$ python -q
>>> import numpy as np
>>> from numpy import linalg as LA
>>> np.set_printoptions(precision=2, suppress=True, linewidth=160, floatmode="fixed")
>>> arr = np.array([[-3, 1, -3, -1], [1, 10, -1, 2], [3, -3, -4, 3], [-3, 1, -1, -13]])
>>> arr
array([[ -3,   1,  -3,  -1],
       [  1,  10,  -1,   2],
       [  3,  -3,  -4,   3],
       [ -3,   1,  -1, -13]])
>>> vec = np.array([2, 3, 1, 2])
>>> h = np.maximum(arr @ vec, 0)
>>> arr.T @ h
array([ 35, 350, -35,  70])
>>> np.tanh(arr @ vec)
array([-1.00,  1.00, -0.76, -1.00])
>>> arr * (h > 1e-9)[:, None]
array([[ 0,  0,  0,  0],
       [ 1, 10, -1,  2],
       [ 0,  0,  0,  0],
       [ 0,  0,  0,  0]])
>>> h
array([ 0, 35,  0,  0])
>>> np.maximum(arr @ vec, 0) - np.maximum(-arr @ vec, 0)
array([ -8,  35,  -1, -30])
>>> P = np.triu(np.array([[3, 8, 9, -2], [-8, 1, 6, -7], [-6, -7, 4, 9], [9, -3, 4, 9]]), 1) + np.eye(4)
>>> Y = P @ arr @ LA.inv(P)
>>> LA.matrix_rank(Y)
np.int64(4)
>>> np.poly(Y)
array([    1.00,    10.00,   -94.00,  -961.00, -2604.00])
>>> P @ arr - arr @ P
array([[ 41.00,  75.00, -21.00,  97.00],
       [ 39.00, -33.00, -86.00, 190.00],
       [-27.00, -15.00, -18.00, -96.00],
       [  0.00,  24.00,  21.00,  10.00]])
>>> np.trace(Y), np.trace(arr)
(np.float64(-10.0), np.int64(-10))
>>> Y = LA.inv(arr)
>>> (np.abs(Y) > 1e-9).astype(int)
array([[1, 1, 1, 1],
       [1, 1, 1, 1],
       [1, 1, 1, 1],
       [1, 1, 1, 1]])
>>> vec = np.array([-3, 0, -3, -3])
>>> target = arr @ vec
>>> coef, lr = np.zeros(4), 1 / LA.norm(arr, 2) ** 2
>>> for i in range(30):
...     coef -= lr * arr.T @ (arr @ coef - target)
...     if i % 5 == 0: print(i, round(LA.norm(arr @ coef - target), 2))
... 
0 14.3
5 8.03
10 4.95
15 3.32
20 2.35
25 1.71
>>> coef
array([-2.63,  0.02, -2.92, -3.12])
>>> X = np.load("sample17.npy")
>>> X
array([[-0.29,  0.94, -0.76],
       [-0.09,  0.47, -0.29],
       [ 0.00,  0.00,  0.00],
       [ 0.12, -0.59,  0.38],
       [-0.42,  0.99, -0.91],
       [ 0.21, -0.83,  0.60],
       [-0.06,  0.33, -0.20],
       [ 0.52, -1.00,  0.96],
       [ 0.26, -0.91,  0.72],
       [-0.32,  0.95, -0.80],
       [ 0.35, -0.97,  0.83],
       [-0.06,  0.33, -0.20],
       [-0.18,  0.77, -0.54],
       [-0.35,  0.97, -0.83],
       [-0.49,  1.00, -0.95],
       [-0.06,  0.33, -0.20],
       [ 0.29, -0.94,  0.76],
       [ 0.49, -1.00,  0.95],
       [-0.03,  0.17, -0.10],
       [ 0.54, -1.00,  0.96]])
>>> u = np.array([-1, 1])
>>> np.cross(X[19, :3], X[12, :3])
array([-0.20,  0.12,  0.24])
>>> np.polyval(u, X[19])
array([0.46, 2.00, 0.04])
